% python3 -q
>>> import numpy as np
>>> import numpy.linalg as la
>>> np.set_printoptions(suppress=True, linewidth=140)
>>> rd = lambda a: np.round(a, 3) + 0
>>> A = np.load("sample9.npy")
>>> A
array([[ 79.,  27., -45., -45.],
       [ 27.,   7., -15., -15.],
       [-45., -15.,  23.,  25.],
       [-45., -15.,  25.,  23.]])
>>> Q, vecs = la.qr(A[:, :1])[0], la.qr(A[:, 1:])[0]
>>> s = la.svd(Q.T @ vecs, compute_uv=False)
>>> (s > 0.9).sum()
np.int64(1)
>>> vec = np.array([-3, 5, 9, -3])
>>> y = A @ vec
>>> y
array([-372., -136.,  192.,  216.])
>>> rd(la.solve(A, y))
array([-3.,  5.,  9., -3.])
>>> rd(la.solve(A, 2 * y))
array([-6., 10., 18., -6.])
>>> rd(la.solve(A, A[:, 0]))
array([1., 0., 0., 0.])
>>> f = np.array([-2, -3, 1, -3])
>>> other = A + np.outer(f, np.eye(4)[3])
>>> la.matrix_rank(other - A)
np.int64(1)
>>> other
array([[ 79.,  27., -45., -47.],
       [ 27.,   7., -15., -18.],
       [-45., -15.,  23.,  26.],
       [-45., -15.,  25.,  20.]])
>>> other = np.array([[-1.6], [0.6], [1.4], [-0.2]])
>>> C = np.array([[-0.5, -1.8, 1.8, 0.0]])
>>> F = other @ C
>>> rd(F)
array([[ 0.8 ,  2.88, -2.88,  0.  ],
       [-0.3 , -1.08,  1.08,  0.  ],
       [-0.7 , -2.52,  2.52,  0.  ],
       [ 0.1 ,  0.36, -0.36,  0.  ]])
>>> # rows and columns are dependent
>>> blk = np.stack([F, -2 * F, F[::-1]])
>>> rd(la.norm(blk, axis=(1, 2)))
array([ 5.754, 11.509,  5.754])
>>> blk.shape
(3, 4, 4)
>>> la.matrix_rank(blk.reshape(3, -1))
np.int64(2)
>>> np.allclose(F[:-1].T @ la.lstsq(F[:-1].T, F[-1])[0], F[-1])
True
>>> la.lstsq(F[:-1].T, F[-1])[2]
np.int32(1)
>>> print(rd(np.trace(la.pinv(F) @ F)))
1.0
>>> np.abs(np.diag(la.qr(F)[1])) > 1e-9
array([ True, False, False, False])
